$ ipython --no-banner

In [1]: import numpy as np

In [2]: np.set_printoptions(precision=3, suppress=True, linewidth=100, floatmode="fixed")

In [3]: m1 = np.load("dump.npy")

In [4]: m1
Out[4]: 
array([[-4, -3, -4, -3],
       [ 9, -9,  9, -9],
       [-4, -3, -4, -3],
       [ 9, -9,  9, -9]])

In [5]: print(np.unique(m1.round(6), axis=0).shape)
(2, 4)

In [6]: m1 @ np.linalg.pinv(m1) @ m1
Out[6]: 
array([[-4.000, -3.000, -4.000, -3.000],
       [ 9.000, -9.000,  9.000, -9.000],
       [-4.000, -3.000, -4.000, -3.000],
       [ 9.000, -9.000,  9.000, -9.000]])

In [7]: print(np.abs(np.diag(np.linalg.qr(m1)[1])) > 1e-9)
[ True  True False False]

In [8]: A2 = np.array([[3, 2], [3, 1], [2, 1], [0, 3]])

In [9]: np.einsum("ij->j", m1)
Out[9]: array([ 10, -24,  10, -24])

In [10]: print(np.linalg.matrix_rank(m1 @ A2))
2

In [11]: np.einsum("ik,kj->ij", m1, A2)
Out[11]: 
array([[-29, -24],
       [ 18,  -9],
       [-29, -24],
       [ 18,  -9]])

In [12]: np.linalg.matrix_rank(m1, rtol=0.1)
Out[12]: np.int64(2)

In [13]: print(np.linalg.cond(m1) > 100)
True

In [14]: r0, r1 = m1[2], m1[3]

In [15]: r0 @ r1
Out[15]: np.int64(-18)

In [16]: r0 @ r0
Out[16]: np.int64(50)

In [17]: pr = (r0 @ r1) / (r0 @ r0) * r0

In [18]: print(pr)
[1.440 1.080 1.440 1.080]

In [19]: np.round(np.linalg.norm(r0 + r1) ** 2 + np.linalg.norm(r0 - r1) ** 2, 3)
Out[19]: np.float64(748.0)

In [20]: print(r1 - pr)
[  7.560 -10.080   7.560 -10.080]

In [21]: print(np.outer(r0, r1))
[[-36  36 -36  36]
 [-27  27 -27  27]
 [-36  36 -36  36]
 [-27  27 -27  27]]
